In [1]: import numpy as np

In [2]: np.set_printoptions(precision=3, suppress=True, linewidth=140, floatmode="fixed")

In [3]: K = np.loadtxt("run17.csv", delimiter=",")

In [4]: print(K)
[[  7.361   6.472   6.492]
 [  7.240   6.486   6.384]
 [ -1.744  -1.397  -1.397]
 [-11.929 -10.497 -10.479]
 [ -0.273  -0.181  -0.230]
 [ 11.600  10.207  10.162]
 [ -1.407  -1.189  -1.225]
 [ -9.546  -8.351  -8.261]
 [  2.252   1.995   1.945]
 [-12.744 -11.149 -11.169]
 [  7.427   6.568   6.506]
 [ -3.783  -3.303  -3.303]
 [ -6.161  -5.342  -5.302]
 [ 16.207  14.127  14.246]]

In [5]: C = K[[5, 4]].astype(float)

In [6]: for _ in range(5):
   ...:     lab = np.linalg.norm(K[:, None] - C, axis=-1).argmin(axis=1)
   ...:     C = np.array([K[lab == j].mean(axis=0) for j in range(2)])
   ...: 

In [7]: lab
Out[7]: array([0, 0, 1, 1, 1, 0, 1, 1, 1, 1, 0, 1, 1, 0])

In [8]: np.abs(C[1] - C[0]).argmax()
Out[8]: np.int64(0)

In [9]: P = K @ np.linalg.solve(K.T @ K, K.T)

In [10]: round(np.trace(P), 3)
Out[10]: np.float64(3.0)

In [11]: print(P @ K[:, 2])
[  6.492   6.384  -1.397 -10.479  -0.230  10.162  -1.225  -8.261   1.945 -11.169   6.506  -3.303  -5.302  14.246]

In [12]: vec = np.array([3, 2, 0])

In [13]: y = K @ vec

In [14]: np.round(np.linalg.pinv(K) @ K, 3) + 0
Out[14]: 
array([[1.000, 0.000, 0.000],
       [0.000, 1.000, 0.000],
       [0.000, 0.000, 1.000]])

In [15]: print(np.round(np.linalg.solve(K.T @ K, K.T @ y), 3) + 0)
[3.000 2.000 0.000]

In [16]: rng = np.random.default_rng(80061)

In [17]: y = y + 0.1 * rng.normal(size=14)

In [18]: y
Out[18]: array([ 35.162,  34.749,  -7.760, -56.742,  -1.180,  55.094,  -6.670, -45.413,  10.772, -60.417,  35.496, -17.924, -29.354,  77.010])

In [19]: beta, *_ = np.linalg.lstsq(K, y)

In [20]: beta.round()
Out[20]: array([3.000, 2.000, 0.000])

In [21]: round(float(np.linalg.norm(y - K @ beta)), 3)
Out[21]: 0.419

In [22]: Uu, sv, Vt = np.linalg.svd(K)

In [23]: sv
Out[23]: array([50.790,  0.185,  0.145])

In [24]: M2 = Uu[:, :1] @ np.diag(sv[:1]) @ Vt[:1]

In [25]: round(np.linalg.norm(K - M2) / np.linalg.norm(K), 3)
Out[25]: np.float64(0.005)

In [26]: round(np.linalg.norm(K - M2, 2), 3), np.round(sv[1], 3)
Out[26]: (np.float64(0.185), np.float64(0.185))

In [27]: np.linalg.matrix_rank(M2)
Out[27]: np.int64(1)

In [28]: vec = np.array([0, 1, 0])

In [29]: np.einsum("ij,j->i", K, vec)
Out[29]: array([  6.472,   6.486,  -1.397, -10.497,  -0.181,  10.207,  -1.189,  -8.351,   1.995, -11.149,   6.568,  -3.303,  -5.342,  14.127])

In [30]: (K * vec).sum(axis=1)
Out[30]: array([  6.472,   6.486,  -1.397, -10.497,  -0.181,  10.207,  -1.189,  -8.351,   1.995, -11.149,   6.568,  -3.303,  -5.342,  14.127])

In [31]: np.linalg.norm(K @ vec) <= np.linalg.norm(K, 2) * np.linalg.norm(vec) + 1e-9
Out[31]: np.True_

In [32]: K @ vec
Out[32]: array([  6.472,   6.486,  -1.397, -10.497,  -0.181,  10.207,  -1.189,  -8.351,   1.995, -11.149,   6.568,  -3.303,  -5.342,  14.127])

In [33]: X = np.load("sample6.npy")

In [34]: X
Out[34]: 
array([[0.000, 4.000, 0.000, 0.000],
       [4.000, 0.000, 4.000, 0.000],
       [0.000, 4.000, 3.000, 4.000],
       [0.000, 0.000, 4.000, 3.000]])

In [35]: ev, vecs = np.linalg.eig(X)

In [36]: round(float(np.prod(ev)), 3)
Out[36]: 112.0

In [37]: ev
Out[37]: array([-5.413, -0.670,  3.670,  8.413])

In [38]: np.sort(np.linalg.eigvals(X.T))
Out[38]: array([-5.413, -0.670,  3.670,  8.413])
